$ python -q
>>> import numpy as np
>>> np.set_printoptions(precision=1, suppress=True, linewidth=120, floatmode="fixed")
>>> tidy = lambda a: np.round(a, 1) + 0
>>> data = np.load("data.npy")
>>> print(data)
[[ 1.0 -0.3 -1.1 -1.1]
 [-1.0 -0.7  1.1  0.1]
 [-1.2 -1.8  1.4 -0.2]
 [-1.5 -0.4  1.3  0.7]
 [-0.9  0.1  1.0  0.1]
 [ 0.9 -0.5 -1.0  0.1]
 [ 2.1  0.6 -2.1  1.1]
 [ 0.1  0.2 -0.2  0.8]
 [-1.4 -1.2  1.3 -1.3]
 [-0.8  0.5  0.9  0.2]
 [-0.2 -0.5  0.3 -0.4]
 [-1.0  0.1  0.9  0.8]
 [ 1.3 -0.1 -1.1  0.0]
 [ 0.2  1.5 -0.2  0.7]
 [-0.8 -1.3  0.8 -0.4]
 [ 0.8  0.7 -0.8  0.6]
 [ 0.7 -0.5 -0.8  0.9]
 [-0.8 -1.6  0.9 -0.1]
 [-0.3  0.1  0.2  0.4]
 [-0.7 -1.0  0.8  1.9]
 [-1.3 -1.3  1.3  0.0]
 [-1.4 -1.2  1.3 -0.7]
 [ 0.9 -1.6 -0.9 -1.3]
 [ 0.8  0.3 -0.6  0.1]
 [ 0.7 -1.9 -0.7  0.0]
 [ 1.6 -0.7 -1.5 -1.2]
 [-1.1  0.3  1.1  1.2]
 [-1.0  0.5  1.1 -0.7]
 [ 0.2  1.2 -0.2  1.2]]
>>> proj = data @ np.linalg.solve(data.T @ data, data.T)
>>> print(tidy(proj @ data[:, 2]))
[-1.1  1.1  1.4  1.3  1.0 -1.0 -2.1 -0.2  1.3  0.9  0.3  0.9 -1.1 -0.2  0.8 -0.8 -0.8  0.9  0.2  0.8  1.3  1.3 -0.9
 -0.6 -0.7 -1.5  1.1  1.1 -0.2]
>>> print(tidy(np.diag(proj)))
[0.1 0.1 0.3 0.2 0.1 0.1 0.2 0.1 0.2 0.1 0.0 0.1 0.2 0.1 0.1 0.0 0.2 0.1 0.0 0.4 0.1 0.1 0.2 0.1 0.2 0.2 0.1 0.2 0.1]
>>> print(tidy(np.linalg.eigvalsh(proj)))
[0.0 0.0 0.0 0.0 0.0 0.0 0.0 0.0 0.0 0.0 0.0 0.0 0.0 0.0 0.0 0.0 0.0 0.0 0.0 0.0 0.0 0.0 0.0 0.0 0.0 1.0 1.0 1.0 1.0]
>>> print(np.linalg.matrix_rank(np.eye(29) - proj))
25
>>> feats = np.array([[3.0, -1.0, -1.0], [0.0, -8.0, 1.0], [0.0, 9.0, -4.0]])
>>> O, r_ = np.linalg.qr(feats)
>>> print(O.shape, r_.shape)
(3, 3) (3, 3)
>>> print(np.allclose(r_.T @ r_, feats.T @ feats))
True
>>> print(tidy(r_))
[[ 3.0 -1.0 -1.0]
 [ 0.0 12.0 -3.7]
 [ 0.0  0.0 -1.9]]
>>> print(np.trace(O @ O.T))
3.0
>>> f = np.array([-6, -5, 2])
>>> M2 = feats + np.outer(f, np.eye(3)[2])
>>> print(M2)
[[ 3.0 -1.0 -7.0]
 [ 0.0 -8.0 -4.0]
 [ 0.0  9.0 -2.0]]
>>> print(tidy(np.linalg.det(M2) / np.linalg.det(feats)), tidy(1 + np.linalg.solve(feats, f)[2]))
2.3 2.3
>>> print(np.linalg.matrix_rank(np.linalg.inv(M2) - np.linalg.inv(feats), tol=1e-8))
1
>>> E = np.loadtxt("out3.csv", delimiter=",")
>>> print(E)
[[ 3.0  1.0 -6.0]
 [ 0.0  0.0  0.0]
 [ 1.0  0.0 -2.0]
 [ 3.0  0.0 -6.0]
 [ 0.0  2.0  0.0]]
>>> # looks like rank 2
>>> Uu, s, Vt = np.linalg.svd(E)
>>> print(np.argmax(s[:-1] / (s[1:] + 1e-6)) + 1)
2
>>> M2 = Uu[:, :2] @ np.diag(s[:2]) @ Vt[:2]
>>> print(np.linalg.matrix_rank(M2))
2
>>> print(tidy(np.linalg.norm(E - M2, 2)), tidy(s[2]))
0.0 0.0
>>> print(np.linalg.matrix_rank(E, rtol=0.05))
2
>>> print([round(float(x), 1) for x in np.linalg.svd(E, compute_uv=False)[:3]])
[9.8, 2.1, 0.0]
>>> print(tidy(np.linalg.norm(E, 2) / np.linalg.norm(E)))
1.0
>>> print(np.linalg.cond(E) > 100)
True
>>> print(np.argsort(-np.linalg.norm(E, axis=0).round(6), kind="stable")[:3])
[2 0 1]
>>> M2 = np.array([[3, 1, 1], [0, 2, 2]])
>>> C = np.kron(M2, E)
>>> print(C)
[[  9.0   3.0 -18.0   3.0   1.0  -6.0   3.0   1.0  -6.0]
 [  0.0   0.0   0.0   0.0   0.0   0.0   0.0   0.0   0.0]
 [  3.0   0.0  -6.0   1.0   0.0  -2.0   1.0   0.0  -2.0]
 [  9.0   0.0 -18.0   3.0   0.0  -6.0   3.0   0.0  -6.0]
 [  0.0   6.0   0.0   0.0   2.0   0.0   0.0   2.0   0.0]
 [  0.0   0.0  -0.0   6.0   2.0 -12.0   6.0   2.0 -12.0]
 [  0.0   0.0   0.0   0.0   0.0   0.0   0.0   0.0   0.0]
 [  0.0   0.0  -0.0   2.0   0.0  -4.0   2.0   0.0  -4.0]
 [  0.0   0.0  -0.0   6.0   0.0 -12.0   6.0   0.0 -12.0]
 [  0.0   0.0   0.0   0.0   4.0   0.0   0.0   4.0   0.0]]
>>> Uu, s, Vt = np.linalg.svd(E)
>>> vecs = Vt[:(s > 1e-8).sum()]
>>> rng = np.random.default_rng(13)
>>> x = E[0] + -3 * E[3] + rng.integers(2) * np.eye(3)[1]
>>> print(x)
[-6.0  2.0 12.0]
>>> print(tidy(np.diag(vecs.T @ vecs)))
[0.2 1.0 0.8]
>>> print(np.linalg.matrix_rank(np.vstack([E, x])))
2
>>> print(tidy(vecs.T @ vecs))
[[ 0.2  0.0 -0.4]
 [ 0.0  1.0  0.0]
 [-0.4  0.0  0.8]]
>>> print(tidy(np.linalg.norm(x - vecs.T @ vecs @ x)))
0.0
>>> theta = rng.uniform(0, 2 * np.pi, 17)
>>> O, _ = np.linalg.qr(np.array([[-0.4, -2.5], [-1.7, 0.3], [0.6, 0.2]]))
>>> m1 = 5 * np.c_[np.cos(theta), np.sin(theta)] @ O.T
>>> print(tidy(m1))
[[-4.5 -1.9  1.1]
 [-4.9 -0.6  0.8]
 [ 4.9 -0.9 -0.3]
 [ 1.3 -4.6  1.4]
 [-2.6 -3.9  1.6]
 [-2.4  4.3 -1.1]
 [-1.0 -4.6  1.6]
 [-3.5 -3.2  1.5]
 [-1.5 -4.5  1.6]
 [ 5.0 -0.1 -0.5]
 [-4.9 -0.7  0.8]
 [ 1.5 -4.6  1.3]
 [ 2.8  3.8 -1.6]
 [-4.9 -0.8  0.8]
 [ 3.5  3.2 -1.5]
 [ 0.5  4.7 -1.6]
 [ 2.4 -4.2  1.1]]
>>> # null space of dimension 1
>>> Uu, s, Vt = np.linalg.svd(m1)
>>> print(tidy(s))
[16.2 12.8  0.0]
>>> M2 = Uu[:, :2] @ np.diag(s[:2]) @ Vt[:2]
>>> print(np.linalg.matrix_rank(m1, rtol=0.05))
2
>>> M = np.load("a.npy")
>>> print(tidy(M))
[[ 0.3 -0.1  0.4]
 [-0.1  0.0 -0.1]
 [ 0.4 -0.1  0.7]]
>>> np.linalg.determinant(M)
Traceback (most recent call last):
  File "<python-input-57>", line 1, in <module>
    np.linalg.determinant(M)
    ^^^^^^^^^^^^^^^^^^^^^
AttributeError: module 'numpy.linalg' has no attribute 'determinant'
>>> print(np.allclose(M, M.T))
True
>>> print((M - M.T) / 2)
[[0.0 0.0 0.0]
 [0.0 0.0 0.0]
 [0.0 0.0 0.0]]
>>> print(tidy(M @ M))
[[ 0.3 -0.1  0.4]
 [-0.1  0.0 -0.1]
 [ 0.4 -0.1  0.7]]
>>> x = np.array([0, 3, -1])
>>> h = np.maximum(M @ x, 0)
>>> print(tidy(M.T @ h))
[0.0 0.0 0.0]
>>> print(tidy(np.maximum(M @ (3 * x), 0)))
[0.0 0.6 0.0]
>>> print(tidy(np.maximum(M @ x, 0) - np.maximum(-M @ x, 0)))
[-0.7  0.2 -1.1]
>>> print(tidy(M * (h > 1e-9)[:, None]))
[[ 0.0  0.0  0.0]
 [-0.1  0.0 -0.1]
 [ 0.0  0.0  0.0]]
